% ipython --no-banner

In [1]: import numpy as np

In [2]: np.set_printoptions(precision=2, suppress=True, linewidth=100, sign=" ")

In [3]: E = np.array([[6, 2, 8, 3, 5], [9, 1, 1, 7, 6], [7, 5, 5, 6, 2], [1, 7, 6, 3, 2]])

In [4]: E[2] = E[1]

In [5]: E
Out[5]: 
array([[ 6,  2,  8,  3,  5],
       [ 9,  1,  1,  7,  6],
       [ 9,  1,  1,  7,  6],
       [ 1,  7,  6,  3,  2]])

In [6]: Uu, sig, VT = np.linalg.svd(E)

In [7]: print(sig.round(2) + 0)
[ 21.48   9.65   4.3    0.  ]

In [8]: A2 = Uu[:, :3] @ np.diag(sig[:3]) @ VT[:3]

In [9]: np.linalg.matrix_rank(E, rtol=0.05)
Out[9]: np.int64(3)

In [10]: np.round(np.abs(E - A2).max(), 2)
Out[10]: np.float64(0.0)

In [11]: A2
Out[11]: 
array([[ 6.,  2.,  8.,  3.,  5.],
       [ 9.,  1.,  1.,  7.,  6.],
       [ 9.,  1.,  1.,  7.,  6.],
       [ 1.,  7.,  6.,  3.,  2.]])

In [12]: print(np.linalg.matrix_rank(A2))
3

In [13]: round(float(np.linalg.norm(E - A2, 2)), 2), round(float(sig[3]), 2)
Out[13]: (0.0, 0.0)

In [14]: A2 = E[0, 0] * E[1:] - np.outer(E[1:, 0], E[0])

In [15]: print(A2)
[[  0 -12 -66  15  -9]
 [  0 -12 -66  15  -9]
 [  0  40  28  15   7]]

In [16]: np.linalg.matrix_rank(A2), np.linalg.matrix_rank(E)
Out[16]: (np.int64(2), np.int64(3))

In [17]: Uu, sig, VT = np.linalg.svd(A2)

In [18]: V = VT[:(sig > 1e-8).sum()]

In [19]: rng = np.random.default_rng(4355)

In [20]: x = A2[1] + 3 * A2[0] + rng.integers(2) * np.eye(5)[0]

In [21]: x
Out[21]: array([   0.,  -48., -264.,   60.,  -36.])

In [22]: round(float(np.linalg.norm(x - V.T @ V @ x)), 2)
Out[22]: 0.0

In [23]: np.round(np.diag(V.T @ V), 2) + 0
Out[23]: array([ 0.  ,  0.74,  0.91,  0.33,  0.02])

In [24]: np.linalg.matrix_rank(np.vstack([A2, x]))
Out[24]: np.int64(2)

In [25]: print(np.round(V.T @ V, 2) + 0)
[[ 0.    0.    0.    0.    0.  ]
 [ 0.    0.74  0.13  0.41  0.08]
 [ 0.    0.13  0.91 -0.23  0.12]
 [ 0.    0.41 -0.23  0.33  0.01]
 [ 0.    0.08  0.12  0.01  0.02]]

In [26]: print(np.allclose(V.T @ V @ x, x))
True

In [27]: A = np.load("m.npy")

In [28]: A
Out[28]: 
array([[  67,   73,   91,   61,   12],
       [  73,  121,  149,   93,   17],
       [  91,  149,  187,  121,   22],
       [  61,   93,  121,   91,   14],
       [  12,   17,   22,   14,    3]])

In [29]: np.round(np.trace(np.linalg.pinv(A) @ A), 2)
Out[29]: np.float64(4.0)

In [30]: print(A @ np.linalg.pinv(A) @ A)
[[  67.   73.   91.   61.   12.]
 [  73.  121.  149.   93.   17.]
 [  91.  149.  187.  121.   22.]
 [  61.   93.  121.   91.   14.]
 [  12.   17.   22.   14.    3.]]

In [31]: Uu, sig, VT = np.linalg.svd(A)

In [32]: np.argmax(sig[:-1] / (sig[1:] + 1e-6)) + 1
Out[32]: np.int64(4)

In [33]: sig.round(2) + 0
Out[33]: array([ 435.56,   19.71,   12.7 ,    1.04,    0.  ])

In [34]: A2 = Uu[:, :4] @ np.diag(sig[:4]) @ VT[:4]

In [35]: print(A2)
[[  67.   73.   91.   61.   12.]
 [  73.  121.  149.   93.   17.]
 [  91.  149.  187.  121.   22.]
 [  61.   93.  121.   91.   14.]
 [  12.   17.   22.   14.    3.]]

In [36]: np.round(np.linalg.norm(A - A2, 2), 2), round(sig[4], 2)
Out[36]: (np.float64(0.0), np.float64(0.0))

In [37]: np.linalg.matrix_rank(A, rtol=0.05)
Out[37]: np.int64(1)

In [38]: m1 = np.load("w.npy")

In [39]: m1
Out[39]: 
array([[-2.,  0.,  0.],
       [ 0., -5., -8.],
       [ 0.,  9.,  8.]])

In [40]: round(np.linalg.det(m1), 2)
Out[40]: np.float64(-64.0)

In [41]: (m1 != 0).astype(int)
Out[41]: 
array([[ 1,  0,  0],
       [ 0,  1,  1],
       [ 0,  1,  1]])

In [42]: np.sort(np.linalg.eigvals(m1).real)
Out[42]: array([-2. ,  1.5,  1.5])

In [43]: m1 @ m1
Out[43]: 
array([[  4.,   0.,   0.],
       [  0., -47., -24.],
       [  0.,  27.,  -8.]])

In [44]: print(np.flatnonzero(np.linalg.matrix_power((m1 != 0) + (m1.T != 0) + np.eye(3), 3)[1]))
[ 1  2]
